>>> import numpy as np
>>> from numpy import linalg as LA
>>> np.set_printoptions(precision=3, suppress=True, linewidth=120, legacy="1.25")
>>> def tidy(a):
...     return np.round(a, 3) + 0
... 
>>> A = np.load("m.npy")
>>> A
array([[ -2.2,  -0.8,  -2. ,  -0.9,   0.2,   1. ],
       [  0.8,  -0.7,   1.6,  -0.1,   1.5,  -2. ],
       [  0. ,   0.4,   0.1,  -0.5,  -0.2,   1.3],
       [  1.7,  -2.3,   1.3,  -0.7,   1.5,   0.6],
       [ -1.2,  -0.1,   0.2,  -0.2,   1.2,   0.9],
       [  1. ,   0.3,   0.7,   2.1,   1.3,  -2.3],
       [ -0.5,  -1. ,   0.2,   0.5,   1. ,  -0.8],
       [ -0.6,  -1. ,   0.2,  -0.3,   1.7,   1.1],
       [  0.8,  -0.7,  -1.4,  -1.9,   1.2,  -1. ],
       [ -0.9,  -0.3,   1.3,  -0.3,  -0.4,   0. ],
       [  0. ,   1.4,   0.4,   0.8,   0.6,   0.4],
       [ -0.6,  -0.5,  -0.5,   1.5,   0. ,  -1.6],
       [ -0.7,  -0.7,  -0.6,   1.5,  -0.5,  -1.2],
       [ -0.7,  -0.2,   0.7,  -1.2,   1.1,   0. ],
       [  0.2,  -0.9,   0.4,   0.6,  -1.4,   0.2],
       [  0.4,   1. ,  -2.1,  -0.5,  -0.5,  -0.2],
       [  1.6,   0.5,   1.4,   0. ,   0.9,  -0.9],
       [ -2.6,  -0.3,   1.1,  -0.1,  -1. ,   0.6],
       [ -0.9,  -2.1,   0.9,  -0.5,   0.8,  -0.3],
       [  0.5,  -0.6,  -0.3,  -0.7,  -0.3,   0. ],
       [ -0.9,  -0.6,  -1.4,  -0.4,   0.2,   0.1],
       [  0.7,   0.1,   1.3,  -0.3,   0.2,   1.7],
       [ -0.7,  -0.1,  -1.3,   1.7,  -0.4,  -0.2],
       [ -0.8,   1. ,   0.2,   2.4,  -0.1,  -1.7],
       [  0. ,   0.9,   0.1,   1. ,   2.1,   0.3],
       [  0.5,   0.1,  -0.4,   2. ,  -0.4,  -0.7],
       [ -0.5,   0.6,  -1.8,   1.1,   0.2,   2.1],
       [  0.5,   0.8,  -0.4,   0.1,  -0.5,  -1.7],
       [  0.5,   0.3,   2.7,   0.7,  -0.6,  -0.4],
       [ -0.2,  -0.1,  -1.2,  -0.9,   1.9,  -1.2],
       [  0.2,  -0.7,   1.1,   1.1,  -0.3,  -0.3],
       [ -4. , -11. ,  -5. , -17. ,  -2. ,  -1. ],
       [ -1.1,   0.7,  -1.5,   0.1,  -1. ,  -1.4],
       [ -0.7,  -0.8,  -2.3,   0.3,   0.2,  -1.2],
       [ -1.4,   1.3,  -0.1,  -0.6,  -0.2,   0. ],
       [  0.3,  -0.5,   0.2,   0.2,  -0.7,   0.6],
       [  1.8,   0. ,  -0.6,   0.4,   0.7,   1.6],
       [  1. ,   0.5,   0.5,  -0.1,   0.3,  -1.1],
       [  0.6,  -0.7,   0.5,  -0.5,   1.5,   1.9],
       [  1.5,   0.2,  -0.7,  -0.2,   1.1,   2.1],
       [ -1.4,  -1.3,   1.5,   0.3,   0.7,   0.4],
       [  0. ,   0.2,   1.1,  -0.8,   1.3,   1.3],
       [ -0.2,   0.5,  -0.5,  -1. ,  -0.3,   1.7],
       [ -1.3,  -1.4,   0.6,  -0.8,  -0.3,  -0.3],
       [ -0.5,   0.3,   0.7,  -0.7,   0. ,  -0.8]])
>>> cent = A[[36, 16]].astype(float)
>>> for _ in range(3):
...     lab = LA.norm(A[:, None] - cent, axis=-1).argmin(axis=1)
...     cent = np.array([A[lab == j].mean(axis=0) for j in range(2)])
... 
>>> lab
array([0, 1, 0, 0, 0, 1, 1, 0, 0, 1, 1, 1, 1, 0, 1, 0, 1, 1, 1, 0, 0, 1, 1, 1, 1, 1, 0, 1, 1, 0, 1, 0, 1, 1, 1, 1, 0,
       1, 0, 0, 1, 0, 0, 1, 1])
>>> tidy(cent)
array([[-0.178, -0.844, -0.717, -1.456,  0.583,  0.683],
       [-0.252, -0.115,  0.363,  0.496,  0.067, -0.544]])
>>> np.abs(cent[1] - cent[0]).argmax()
3
>>> tidy(cent[1] - cent[0])
array([-0.074,  0.73 ,  1.08 ,  1.952, -0.517, -1.228])
